In [1]: import numpy as np

In [2]: import numpy.linalg as la

In [3]: np.set_printoptions(precision=3, suppress=True, linewidth=100, legacy="1.25")

In [4]: feats = np.diag(np.array([0, -1, 1, 1])) + 5 * np.eye(4, k=1) + 5 * np.eye(4, k=-1)

In [5]: print(feats)
[[ 0.  5.  0.  0.]
 [ 5. -1.  5.  0.]
 [ 0.  5.  1.  5.]
 [ 0.  0.  5.  1.]]

In [6]: ev, V = la.eigh(feats)

In [7]: x = np.array([0, -9, 7, -6])

In [8]: print(x @ feats @ x)
-1046.0

In [9]: print(V * np.maximum(ev, 0) @ V.T)
[[ 2.223  2.299  1.124 -0.068]
 [ 2.299  2.887  2.456  1.111]
 [ 1.124  2.456  3.856  2.969]
 [-0.068  1.111  2.969  2.745]]

In [10]: print((np.sign(V[:, -1].round(6)) == np.sign(V[0, -1].round(6))).astype(int))
[1 1 1 1]

In [11]: print(round(x @ feats @ x / (x @ x), 3), round(ev[0], 3), np.round(ev[-1], 3))
-6.301 -8.064 8.343

In [12]: print(la.eigvalsh(feats[1:, 1:]))
[-6.669  0.02   7.65 ]

In [13]: ev, V = la.eig(feats)

In [14]: print(ev)
[-8.064 -2.647  3.368  8.343]

In [15]: Y = la.inv(feats)

In [16]: print(np.round(feats @ Y, 3) + 0)
[[1. 0. 0. 0.]
 [0. 1. 0. 0.]
 [0. 0. 1. 0.]
 [0. 0. 0. 1.]]

In [17]: Y = feats / la.norm(feats, axis=1, keepdims=True)

In [18]: C2 = Y @ Y.T

In [19]: print((np.abs(C2) > 0.9).astype(int))
[[1 0 0 0]
 [0 1 0 0]
 [0 0 1 0]
 [0 0 0 1]]

In [20]: print(C2.round(3) + 0)
[[ 1.    -0.14   0.7    0.   ]
 [-0.14   1.     0.     0.687]
 [ 0.7    0.     1.     0.275]
 [ 0.     0.687  0.275  1.   ]]

In [21]: print(la.norm(Y, axis=1))
[1. 1. 1. 1.]

In [22]: print(C2[1].round(3) + 0)
[-0.14   1.     0.     0.687]

In [23]: ev, V = la.eigh(feats)

In [24]: print(la.eigvalsh(feats @ feats))
[ 7.009 11.346 65.034 69.611]

In [25]: print(la.eigvalsh(feats + 5 * np.eye(4)))
[-3.064  2.353  8.368 13.343]

In [26]: print(np.round(V.T @ feats @ V, 3) + 0)
[[-8.064  0.     0.     0.   ]
 [ 0.    -2.647  0.     0.   ]
 [ 0.     0.     3.368  0.   ]
 [ 0.     0.     0.     8.343]]

In [27]: print(np.round(V @ np.diag(ev) @ V.T, 3) + 0)
[[ 0.  5.  0.  0.]
 [ 5. -1.  5.  0.]
 [ 0.  5.  1.  5.]
 [ 0.  0.  5.  1.]]

In [28]: print(np.abs(V[:, -1]).round(6).argmax())
2

In [29]: data = np.load("run16.npy")

In [30]: print(data)
[[0.316 0.053 0.263 0.211 0.158]
 [0.273 0.182 0.273 0.    0.273]
 [0.6   0.2   0.2   0.    0.   ]
 [0.    0.273 0.364 0.182 0.182]
 [0.286 0.071 0.143 0.214 0.286]]

In [31]: print(la.matrix_power(data, 100))
[[0.334 0.137 0.243 0.127 0.159]
 [0.334 0.137 0.243 0.127 0.159]
 [0.334 0.137 0.243 0.127 0.159]
 [0.334 0.137 0.243 0.127 0.159]
 [0.334 0.137 0.243 0.127 0.159]]

In [32]: print(np.sort(np.abs(la.eigvals(data)))[::-1])
[1.    0.253 0.253 0.207 0.149]

In [33]: p = np.eye(5)[1]

In [34]: for _ in range(7):
    ...:     p = p @ data
    ...:     print(p.round(3))
    ...: 
[0.273 0.182 0.273 0.    0.273]
[0.377 0.121 0.215 0.116 0.171]
[0.33  0.129 0.242 0.137 0.162]
[0.331 0.138 0.243 0.129 0.159]
[0.333 0.138 0.243 0.127 0.159]
[0.334 0.137 0.243 0.127 0.159]
[0.334 0.137 0.243 0.127 0.159]

In [35]: x = np.array([1, 5, 3, 1, 4])

In [36]: target = data @ x

In [37]: c, lr = np.zeros(5), 1 / la.norm(data, 2) ** 2

In [38]: for i in range(4):
    ...:     c -= lr * data.T @ (data @ c - target)
    ...:     if i % 1 == 0: print(i, round(la.norm(data @ c - target), 3))
    ...: 
0 1.379
1 1.146
2 0.962
3 0.817

In [39]: print(c)
[2.206 2.431 3.623 1.638 2.765]

In [40]: t = np.radians(45)

In [41]: Rm = np.eye(5)

In [42]: Rm[4, 4] = Rm[3, 3] = np.cos(t)

In [43]: Rm[4, 3], Rm[3, 4] = -np.sin(t), np.sin(t)

In [44]: print(Rm)
[[ 1.     0.     0.     0.     0.   ]
 [ 0.     1.     0.     0.     0.   ]
 [ 0.     0.     1.     0.     0.   ]
 [ 0.     0.     0.     0.707  0.707]
 [ 0.     0.     0.    -0.707  0.707]]

In [45]: Y = data @ Rm.T

In [46]: print(la.svd(data, compute_uv=False), la.svd(Y, compute_uv=False))
[1.056 0.466 0.27  0.182 0.081] [1.056 0.466 0.27  0.182 0.081]

In [47]: print(np.round(la.det(Rm), 3), np.round(np.trace(Rm), 3))
1.0 4.414

In [48]: print(np.allclose(la.norm(data, axis=1), la.norm(Y, axis=1)))
True

In [49]: print(np.allclose(data @ data.T, Y @ Y.T))
True

In [50]: print(Y.round(3) + 0)
[[ 0.316  0.053  0.263  0.261 -0.037]
 [ 0.273  0.182  0.273  0.193  0.193]
 [ 0.6    0.2    0.2    0.     0.   ]
 [ 0.     0.273  0.364  0.257  0.   ]
 [ 0.286  0.071  0.143  0.354  0.051]]

In [51]: mat = np.array([[0, -3, -2],
    ...:     [0, -3, -2],
    ...:     [0, -3, -2],
    ...:     [-2, 3, 0],
    ...:     [0, 0, 0],
    ...:     [3, 3, -3],
    ...:     [3, 3, -3],
    ...:     [-2, 3, 0],
    ...:     [0, 0, 0],
    ...:     [3, 0, -5],
    ...:     [0, -3, -2],
    ...:     [3, 3, -3]])

In [52]: Xs = mat - mat.mean(axis=0)

In [53]: left, sig, vt = la.svd(Xs, full_matrices=False)

In [54]: print(np.abs(vt[0]).argmax())
1

In [55]: print(np.searchsorted(np.cumsum(sig ** 2) / (sig ** 2).sum(), 0.9) + 1)
2

In [56]: print((np.sign(left[:, 0]) == np.sign(left[0, 0])).astype(int))
[1 1 1 0 1 0 0 0 1 0 1 0]

In [57]: print(sig ** 2 / (sig ** 2).sum())
[0.577 0.396 0.027]

In [58]: Xs = (mat - mat.mean(axis=0)) / mat.std(axis=0)

In [59]: print(np.argwhere(np.abs(Xs) > 2))
[[9 2]]

In [60]: c = la.lstsq(np.delete(Xs, 0, axis=1), Xs[:, 0])[0]

In [61]: print(np.abs(c).argmax())
1

In [62]: print(c)
[ 0.278 -0.85 ]

In [63]: D = la.norm(mat[:, None] - mat[None], axis=-1)

In [64]: print(D.mean(axis=1).argmax())
3

In [65]: print((D + 1e9 * np.eye(12)).round(6).argmin(axis=1))
[1 0 0 7 8 6 5 3 4 5 0 5]

In [66]: m1 = np.load("layer15.npy")

In [67]: print(m1)
[[-2.48  3.12 -0.16  1.6  -3.96]
 [ 0.58 -0.36 -0.1  -0.2   0.9 ]
 [-2.48  3.12 -0.16  1.6  -3.96]]

In [68]: x = np.array([9, 9, 9, -4, -6])

In [69]: h1 = np.maximum(m1 @ x, 0)

In [70]: print(np.maximum(m1 @ x, 0) - np.maximum(-m1 @ x, 0))
[21.68 -3.52 21.68]

In [71]: print(m1 * (h1 > 1e-9)[:, None])
[[-2.48  3.12 -0.16  1.6  -3.96]
 [ 0.   -0.   -0.   -0.    0.  ]
 [-2.48  3.12 -0.16  1.6  -3.96]]

In [72]: print(np.flatnonzero(h1 > 1e-9))
[0 2]

In [73]: left, sig, vt = la.svd(m1)

In [74]: print(sig.round(3) + 0)
[8.338 0.337 0.   ]

In [75]: Y = left[:, :2] @ np.diag(sig[:2]) @ vt[:2]

In [76]: print(np.round(la.norm(m1 - Y) / la.norm(m1), 3))
0.0

In [77]: print(la.matrix_rank(m1, rtol=0.05))
1

In [78]: print(Y)
[[-2.48  3.12 -0.16  1.6  -3.96]
 [ 0.58 -0.36 -0.1  -0.2   0.9 ]
 [-2.48  3.12 -0.16  1.6  -3.96]]

In [79]: print(round(la.norm(m1 - Y, 2), 3), np.round(sig[2], 3))
0.0 0.0

In [80]: M = np.loadtxt("x.csv", delimiter=",")

In [81]: print(M)
[[-0.579  0.164  0.083 -0.619  0.497]
 [ 0.463 -0.248 -0.02   0.167  0.834]
 [ 0.174 -0.572 -0.575 -0.531 -0.174]
 [ 0.116 -0.502  0.808 -0.249 -0.145]
 [ 0.637  0.577  0.1   -0.495 -0.081]]

In [82]: u = np.array([-1, 3])

In [83]: print(np.convolve(M[0], u))
[ 0.579 -1.902  0.409  0.868 -2.355  1.491]

In [84]: print(np.round(np.correlate(M[0], M[3], "full"), 3) + 0)
[ 0.084  0.121 -0.521  0.492  0.    -0.647  0.722 -0.321  0.058]
